$ python -q
>>> import numpy as np
>>> np.set_printoptions(suppress=True, linewidth=160)
>>> K = np.load("sample11.npy")
>>> print(K)
[[3. 2. 2.]
 [2. 3. 2.]
 [2. 2. 3.]]
>>> Q, V = np.linalg.qr(K[:, :2])[0], np.linalg.qr(K[:, 2:])[0]
>>> sigma = np.linalg.svd(Q.T @ V, compute_uv=False)
>>> print(sigma.round(2))
[0.96]
>>> print((sigma > 0.9).sum())
1
>>> print(round(float(np.linalg.norm(Q @ Q.T - V @ V.T, 2)), 2))
1.0
>>> feats = np.loadtxt("block8.csv", delimiter=",")
>>> print(feats)
[[ 0.  4. -3. -4.]
 [ 0.  0. -1. -5.]
 [ 0.  0.  0. -2.]
 [ 0.  0.  0.  0.]]
>>> rk = np.linalg.matrix_rank(feats)
>>> print(rk)
3
>>> N = np.linalg.svd(feats)[2][rk:].T
>>> print(np.allclose(feats @ N, 0))
True
>>> print(N[:, 0] / N[np.abs(N[:, 0]).round(6).argmax(), 0])
[1. 0. 0. 0.]
>>> print(np.allclose(feats, feats.T))
False
>>> print(np.allclose(feats @ feats.T, feats.T @ feats))
False
>>> print((feats - feats.T) / 2)
[[ 0.   2.  -1.5 -2. ]
 [-2.   0.  -0.5 -2.5]
 [ 1.5  0.5  0.  -1. ]
 [ 2.   2.5  1.   0. ]]
>>> print((feats + feats.T) / 2)
[[ 0.   2.  -1.5 -2. ]
 [ 2.   0.  -0.5 -2.5]
 [-1.5 -0.5  0.  -1. ]
 [-2.  -2.5 -1.   0. ]]
>>> print(np.round(np.linalg.matrix_power(feats, 4), 2))
[[0. 0. 0. 0.]
 [0. 0. 0. 0.]
 [0. 0. 0. 0.]
 [0. 0. 0. 0.]]
>>> print(round(float(np.linalg.det(feats)), 2))
0.0
>>> print(np.round(np.sort(np.abs(np.linalg.eigvals(feats))), 2))
[0. 0. 0. 0.]
>>> print(np.round(np.linalg.matrix_power(feats - np.diag(np.diag(feats)), 4), 2))
[[0. 0. 0. 0.]
 [0. 0. 0. 0.]
 [0. 0. 0. 0.]
 [0. 0. 0. 0.]]
>>> print(np.linalg.matrix_rank(feats - feats[0, 0] * np.eye(4)))
3
>>> try:
...     np.linalg.inv(feats)
... except np.linalg.LinAlgError as e:
...     print(e)
... 
Singular matrix
>>> print(feats @ feats)
[[  0.   0.  -4. -14.]
 [  0.   0.   0.   2.]
 [  0.   0.   0.   0.]
 [  0.   0.   0.   0.]]
